$ ipython --no-banner

In [1]: import numpy as np

In [2]: import numpy.linalg as la

In [3]: np.set_printoptions(precision=2, suppress=True, linewidth=200, legacy="1.25")

In [4]: J = np.arange(20).reshape(5, 4) + 4

In [5]: J
Out[5]: 
array([[ 4,  5,  6,  7],
       [ 8,  9, 10, 11],
       [12, 13, 14, 15],
       [16, 17, 18, 19],
       [20, 21, 22, 23]])

In [6]: round(la.norm(J, 2) / la.norm(J), 2)
Out[6]: 1.0

In [7]: [round(float(x), 2) for x in la.svd(J, compute_uv=False)[:3]]
Out[7]: [65.62, 1.93, 0.0]

In [8]: np.argsort(-la.norm(J, axis=0).round(6), kind="stable")[:3]
Out[8]: array([3, 2, 1])

In [9]: m1 = np.loadtxt("out14.csv", delimiter=",")

In [10]: m1
Out[10]: 
array([[ -1.3 ,   2.51,  -2.  ],
       [ -2.84,  -5.22,  -2.  ],
       [ -1.23,   2.85,  -2.  ],
       [ -3.49,  -8.45,  -2.  ],
       [ -1.24,   2.82,  -2.  ],
       [ -3.08,  -6.42,  -2.  ],
       [ -2.49,  -3.47,  -2.  ],
       [ -2.04,  -1.22,  -2.  ],
       [  0.34,  10.72,  -2.  ],
       [ -4.35, -12.77,  -2.  ],
       [ -2.98,  -5.89,  -2.  ],
       [ -3.48,  -8.42,  -2.  ],
       [ -2.27,  -2.36,  -2.  ],
       [ -2.2 ,  -2.01,  -2.  ],
       [ -3.2 ,  -6.98,  -2.  ]])

In [11]: rank = la.matrix_rank(m1)

In [12]: rank
Out[12]: 2

In [13]: ns = la.svd(m1)[2][rank:].T

In [14]: [int(la.matrix_rank(m1[:i])) for i in range(1, len(m1) + 1)]
Out[14]: [1, 2, 2, 2, 2, 2, 2, 2, 2, 2, 2, 2, 2, 2, 2]

In [15]: [int(la.matrix_rank(m1[:, :j + 1])) for j in range(3)]
Out[15]: [1, 2, 2]

In [16]: ns.shape
Out[16]: (3, 1)

In [17]: ns @ ns.T
Out[17]: 
array([[ 0.54, -0.11, -0.49],
       [-0.11,  0.02,  0.1 ],
       [-0.49,  0.1 ,  0.44]])

In [18]: left, sigma, VT = la.svd(m1)

In [19]: V = VT[:(sigma > 1e-8).sum()]

In [20]: rng = np.random.default_rng(273)

In [21]: x0 = m1[12] + -3 * m1[3] + rng.integers(2) * np.eye(3)[0]

In [22]: x0
Out[22]: array([ 8.2 , 22.98,  4.  ])

In [23]: la.matrix_rank(np.vstack([m1, x0]))
Out[23]: 2

In [24]: np.allclose(V.T @ V @ x0, x0)
Out[24]: True

In [25]: u, g = m1[10], m1[2]

In [26]: np.round(u @ u, 2)
Out[26]: 47.58

In [27]: round(u @ g, 2)
Out[27]: -9.14

In [28]: p = (u @ g) / (u @ u) * u

In [29]: p
Out[29]: array([0.57, 1.13, 0.38])

In [30]: np.outer(u, g)
Out[30]: 
array([[  3.66,  -8.49,   5.96],
       [  7.24, -16.8 ,  11.78],
       [  2.46,  -5.7 ,   4.  ]])

In [31]: round((g - p) @ u, 2)
Out[31]: 0.0

In [32]: np.round(la.norm(u + g) ** 2 + la.norm(u - g) ** 2, 2)
Out[32]: 122.46

In [33]: F = np.array([[-0.3, -0.4, 0.1, -5.0, -0.1, 0.6],
    ...:     [-0.4, 1.6, -1.1, -6.0, -1.3, 1.5],
    ...:     [1.4, -1.1, 0.6, -12.0, 0.1, 1.5],
    ...:     [-1.9, -0.6, 0.8, 5.0, -0.2, 0.2],
    ...:     [0.9, -0.9, -1.0, 3.0, -1.5, 0.5]])

In [34]: other = F / np.sqrt((F ** 2).mean(axis=1, keepdims=True))

In [35]: la.matrix_rank(F - F.mean(axis=1, keepdims=True))
Out[35]: 5

In [36]: la.norm(other, axis=1)
Out[36]: array([2.45, 2.45, 2.45, 2.45, 2.45])

In [37]: blk = np.stack([F, 2 * F, F[::-1]])

In [38]: la.matrix_rank(blk)
Out[38]: array([5, 5, 5])

In [39]: np.einsum("bij,cij->bc", blk, blk)
Out[39]: 
array([[ 263.1 ,  526.2 ,   59.63],
       [ 526.2 , 1052.4 ,  119.26],
       [  59.63,  119.26,  263.1 ]])
